% ipython --no-banner

In [1]: import numpy as np

In [2]: np.set_printoptions(precision=2, suppress=True, linewidth=120, legacy="1.25")

In [3]: K = np.load("a.npy")

In [4]: K
Out[4]: 
array([[0.5 , 0.33, 0.17],
       [0.5 , 0.17, 0.33],
       [0.38, 0.38, 0.25]])

In [5]: # row-stochastic, so 1 is an eigenvalue

In [6]: ev, evecs = np.linalg.eig(K)

In [7]: np.sort(np.linalg.eigvals(K.T))
Out[7]: array([-0.19,  0.11,  1.  ])

In [8]: print(np.round(K @ evecs[:, 0] - ev[0] * evecs[:, 0], 2) + 0)
[0. 0. 0.]

In [9]: rng = np.random.default_rng(841410)

In [10]: z = rng.permutation(3)

In [11]: z
Out[11]: array([2, 0, 1])

In [12]: B = K[z][:, z]

In [13]: B
Out[13]: 
array([[0.25, 0.38, 0.38],
       [0.17, 0.5 , 0.33],
       [0.33, 0.5 , 0.17]])

In [14]: np.diag(B)
Out[14]: array([0.25, 0.5 , 0.17])

In [15]: np.linalg.svd(K, compute_uv=False)
Out[15]: array([1.04, 0.19, 0.1 ])

In [16]: np.abs(K).max()
Out[16]: 0.5

In [17]: K.sum(axis=0)
Out[17]: array([1.38, 0.88, 0.75])

In [18]: np.linalg.matrix_rank(K)
Out[18]: 3

In [19]: K.mean(axis=0)
Out[19]: array([0.46, 0.29, 0.25])

In [20]: K.shape
Out[20]: (3, 3)

In [21]: np.diff(K, axis=0)
Out[21]: 
array([[ 0.  , -0.17,  0.17],
       [-0.12,  0.21, -0.08]])

In [22]: B = K / np.sqrt((K ** 2).mean(axis=1, keepdims=True))

In [23]: np.linalg.matrix_rank(B) == np.linalg.matrix_rank(K)
Out[23]: True

In [24]: np.linalg.norm(B, axis=1)
Out[24]: array([1.73, 1.73, 1.73])

In [25]: def softmax(z):
    ...:     e = np.exp(z - z.max(axis=-1, keepdims=True))
    ...:     return e / e.sum(axis=-1, keepdims=True)
    ...: 

In [26]: softmax(K[0])
Out[26]: array([0.39, 0.33, 0.28])

In [27]: softmax(K[0] + -2)
Out[27]: array([0.39, 0.33, 0.28])

In [28]: softmax(K).sum(axis=1)
Out[28]: array([1., 1., 1.])

In [29]: S = K @ K.T / np.sqrt(3)

In [30]: softmax(S)
Out[30]: 
array([[0.34, 0.33, 0.33],
       [0.33, 0.34, 0.33],
       [0.34, 0.33, 0.33]])

In [31]: softmax(S).round(6).argmax(axis=1)
Out[31]: array([0, 1, 0])

In [32]: softmax(S)[0] @ K
Out[32]: array([0.46, 0.29, 0.25])

In [33]: E = np.array([[0, 2, 1],
    ...:     [0, 0, 0],
    ...:     [0, 0, 0],
    ...:     [3, 0, -2],
    ...:     [3, 0, -2],
    ...:     [0, 0, 0],
    ...:     [3, 2, -1],
    ...:     [0, 0, 0],
    ...:     [3, 2, -1],
    ...:     [0, 0, 0],
    ...:     [0, 0, 0],
    ...:     [3, 0, -2],
    ...:     [3, -2, -3],
    ...:     [0, 0, 0],
    ...:     [0, 0, 0],
    ...:     [0, 0, 0],
    ...:     [3, 0, -2]])

In [34]: # rank 2

In [35]: u = np.array([1, 0, -3])

In [36]: np.array([np.convolve(row, u, "same") for row in K])
Out[36]: 
array([[ 0.33, -1.33, -1.  ],
       [ 0.17, -1.17, -0.5 ],
       [ 0.38, -0.88, -1.12]])

In [37]: C2 = E.T @ E

In [38]: np.trace(C2), (E ** 2).sum()
Out[38]: (107, 107)

In [39]: C2
Out[39]: 
array([[ 63,   6, -39],
       [  6,  16,   4],
       [-39,   4,  28]])

In [40]: np.round(np.linalg.eigvalsh(C2)[::-1], 2) + 0
Out[40]: array([88.36, 18.64,  0.  ])

In [41]: print(np.round(np.linalg.svd(E, compute_uv=False) ** 2, 2) + 0)
[88.36 18.64  0.  ]

In [42]: np.allclose(C2, C2.T)
Out[42]: True

In [43]: d = np.linalg.norm(E[:, None] - E[None], axis=-1)

In [44]: d[13]
Out[44]: array([2.24, 0.  , 0.  , 3.61, 3.61, 0.  , 3.74, 0.  , 3.74, 0.  , 0.  , 3.61, 4.69, 0.  , 0.  , 0.  , 3.61])

In [45]: d.shape
Out[45]: (17, 17)

In [46]: print(np.flatnonzero(d[13] < d.mean() / 2))
[ 1  2  5  7  9 10 13 14 15]

In [47]: d[13].round(6).argsort(kind="stable")[:4]
Out[47]: array([1, 2, 5, 7])

In [48]: np.linalg.norm(E - E.mean(axis=0), axis=1)
Out[48]: array([2.75, 1.44, 1.44, 2.2 , 2.2 , 1.44, 2.51, 1.44, 2.51, 1.44, 1.44, 2.2 , 3.66, 1.44, 1.44, 1.44, 2.2 ])

In [49]: M = np.loadtxt("sample13.csv", delimiter=",")

In [50]: M
Out[50]: 
array([[ 0., -6.,  0., -3.,  5.,  8.],
       [ 6.,  0., -1., -3., -4., -4.],
       [ 0.,  1.,  0., -2., -1.,  5.],
       [ 3.,  3.,  2.,  0.,  8., -4.],
       [-5.,  4.,  1., -8.,  0.,  1.],
       [-8.,  4., -5.,  4., -1.,  0.]])

In [51]: # skew-symmetric

In [52]: np.trace(M)
Out[52]: 0.0

In [53]: np.sort(np.abs(np.linalg.eigvals(M)))
Out[53]: array([ 3.25,  3.25, 10.03, 10.03, 13.26, 13.26])

In [54]: assert M == M.T
Traceback (most recent call last):
  Cell In[54], line 1
    assert M == M.T
ValueError: The truth value of an array with more than one element is ambiguous. Use a.any() or a.all()


In [55]: m1 = -3 * np.eye(4) + np.ones((4, 4))

In [56]: m1
Out[56]: 
array([[-2.,  1.,  1.,  1.],
       [ 1., -2.,  1.,  1.],
       [ 1.,  1., -2.,  1.],
       [ 1.,  1.,  1., -2.]])

In [57]: u, v = m1[1], m1[3]

In [58]: u @ v
Out[58]: -2.0

In [59]: pr = (u @ v) / (u @ u) * u

In [60]: np.outer(u, v)
Out[60]: 
array([[ 1.,  1.,  1., -2.],
       [-2., -2., -2.,  4.],
       [ 1.,  1.,  1., -2.],
       [ 1.,  1.,  1., -2.]])

In [61]: np.linalg.matrix_rank(np.outer(u, v))
Out[61]: 1

In [62]: np.allclose(m1 @ m1.T, m1.T @ m1)
Out[62]: True

In [63]: np.fft.fft(m1[0])
Out[63]: array([ 1.+0.j, -3.+0.j, -3.+0.j, -3.+0.j])

In [64]: u = np.array([3, 2, -3, 2])

In [65]: B = m1 + np.outer(u, np.eye(4)[2])

In [66]: np.round(np.linalg.det(B) / np.linalg.det(m1), 2), np.round(1 + np.linalg.solve(m1, u)[2], 2)
Out[66]: (3.33, 3.33)

In [67]: B
Out[67]: 
array([[-2.,  1.,  4.,  1.],
       [ 1., -2.,  3.,  1.],
       [ 1.,  1., -5.,  1.],
       [ 1.,  1.,  3., -2.]])

In [68]: F = np.load("layer7.npy")

In [69]: F
Out[69]: 
array([[ 0,  0,  2,  0,  5],
       [ 0,  0,  3, -4, -5],
       [-2, -3,  0,  2,  5],
       [ 0,  4, -2,  0, -1],
       [-5,  5, -5,  1,  0]])

In [70]: # null space of dimension 1

In [71]: [round(float(x), 2) for x in np.linalg.svd(F, compute_uv=False)[:3]]
Out[71]: [9.83, 9.83, 3.53]

In [72]: np.argsort(-np.linalg.norm(F, axis=0).round(6), kind="stable")[:3]
Out[72]: array([4, 1, 2])

In [73]: round(np.linalg.norm(F, 2) / np.linalg.norm(F), 2)
Out[73]: 0.67

In [74]: np.linalg.cond(F) > 100
Out[74]: True

In [75]: W0 = np.load("case19.npy")

In [76]: W0
Out[76]: 
array([[ 1,  0,  0,  0,  0,  0,  0],
       [ 0,  1,  0,  0,  0,  0,  0],
       [ 1, -2,  1,  0,  0,  0,  0],
       [-3, -2,  3,  1,  0,  0,  0],
       [ 3,  0,  1, -2,  1,  0,  0],
       [ 1, -3, -1,  1,  3,  1,  0],
       [ 0,  0,  1,  2,  2,  1,  1]])

In [77]: # triangular, det is the product of the diagonal

In [78]: round(np.log10(np.linalg.cond(W0)))
Out[78]: 3

In [79]: np.linalg.matrix_rank(W0, rtol=0.1)
Out[79]: 5

In [80]: np.abs(np.linalg.svd(W0)[2][-1])
Out[80]: array([0.01, 0.01, 0.04, 0.12, 0.25, 0.93, 0.24])

In [81]: B = np.array([[-1, 6, 9],
    ...:     [-2, -6, -7],
    ...:     [6, -8, 0],
    ...:     [3, -5, 5],
    ...:     [-6, 0, -1],
    ...:     [3, -3, 2],
    ...:     [5, -8, -1]])

In [82]: np.vstack([W0, B.T]).shape
Out[82]: (10, 7)

In [83]: print(np.einsum("ik,kj->ij", W0, B))
[[ -1   6   9]
 [ -2  -6  -7]
 [  9  10  23]
 [ 28 -35  -8]
 [ -9  20  16]
 [-13  24  34]
 [  8 -29   9]]

In [84]: np.einsum("ik,kj->ji", W0, B)
Out[84]: 
array([[ -1,  -2,   9,  28,  -9, -13,   8],
       [  6,  -6,  10, -35,  20,  24, -29],
       [  9,  -7,  23,  -8,  16,  34,   9]])

In [85]: B @ W0
Traceback (most recent call last):
  Cell In[85], line 1
    B @ W0
ValueError: matmul: Input operand 1 has a mismatch in its core dimension 0, with gufunc signature (n?,k),(k,m?)->(n?,m?) (size 7 is different from 3)


In [86]: B = np.linalg.inv(m1)

In [87]: np.round(np.linalg.det(m1) * B, 2) + 0
Out[87]: 
array([[ 0., -9., -9., -9.],
       [-9.,  0., -9., -9.],
       [-9., -9.,  0., -9.],
       [-9., -9., -9.,  0.]])

In [88]: np.linalg.inv(B)
Out[88]: 
array([[-2.,  1.,  1.,  1.],
       [ 1., -2.,  1.,  1.],
       [ 1.,  1., -2.,  1.],
       [ 1.,  1.,  1., -2.]])

In [89]: (np.abs(B) > 1e-9).astype(int)
Out[89]: 
array([[0, 1, 1, 1],
       [1, 0, 1, 1],
       [1, 1, 0, 1],
       [1, 1, 1, 0]])

In [90]: np.round(np.linalg.cond(m1), 2)
Out[90]: 3.0

In [91]: blk = np.stack([W0, -1 * W0, W0[::-1]])

In [92]: (blk @ W0.T).shape
Out[92]: (3, 7, 7)

In [93]: print(np.linalg.matrix_rank(blk))
[7 7 7]

In [94]: print(np.linalg.det(blk))
[ 1. -1. -1.]

In [95]: print(np.linalg.matrix_rank(blk.reshape(3, -1)))
2

In [96]: np.einsum("bij,cij->bc", blk, blk)
Out[96]: 
array([[ 79, -79,  25],
       [-79,  79, -25],
       [ 25, -25,  79]])

In [97]: u = np.array([3, 5, 5, -8, 9])

In [98]: v = np.array([1, 2, -3])

In [99]: data = np.outer(u, v)

In [100]: data
Out[100]: 
array([[  3,   6,  -9],
       [  5,  10, -15],
       [  5,  10, -15],
       [ -8, -16,  24],
       [  9,  18, -27]])

In [101]: # row 2 repeats row 1

In [102]: np.allclose(data[:-1].T @ np.linalg.lstsq(data[:-1].T, data[-1])[0], data[-1])
Out[102]: True

In [103]: np.linalg.lstsq(data[:-1].T, data[-1])[2]
Out[103]: 1

In [104]: round(float(np.trace(np.linalg.pinv(data) @ data)), 2)
Out[104]: 1.0

In [105]: data @ np.linalg.pinv(data) @ data
Out[105]: 
array([[  3.,   6.,  -9.],
       [  5.,  10., -15.],
       [  5.,  10., -15.],
       [ -8., -16.,  24.],
       [  9.,  18., -27.]])

In [106]: np.abs(np.diag(np.linalg.qr(data)[1])) > 1e-9
Out[106]: array([ True, False, False])

In [107]: np.argsort(-np.linalg.norm(data, axis=0).round(6), kind="stable")[:3]
Out[107]: array([2, 1, 0])

In [108]: np.linalg.cond(data) > 100
Out[108]: True

In [109]: np.round(np.linalg.norm(data, 2) / np.linalg.norm(data), 2)
Out[109]: 1.0

In [110]: B = data[0, 0] * data[1:] - np.outer(data[1:, 0], data[0])

In [111]: B
Out[111]: 
array([[0, 0, 0],
       [0, 0, 0],
       [0, 0, 0],
       [0, 0, 0]])

In [112]: np.linalg.matrix_rank(B), np.linalg.matrix_rank(data)
Out[112]: (0, 1)

In [113]: Uu, sig, vt = np.linalg.svd(data)

In [114]: evecs = vt[:(sig > 1e-8).sum()]

In [115]: vec = data[4] + -2 * data[2] + rng.integers(2) * np.eye(3)[0]

In [116]: vec
Out[116]: array([-1., -2.,  3.])

In [117]: np.diag(evecs.T @ evecs)
Out[117]: array([0.07, 0.29, 0.64])

In [118]: np.allclose(evecs.T @ evecs @ vec, vec)
Out[118]: True
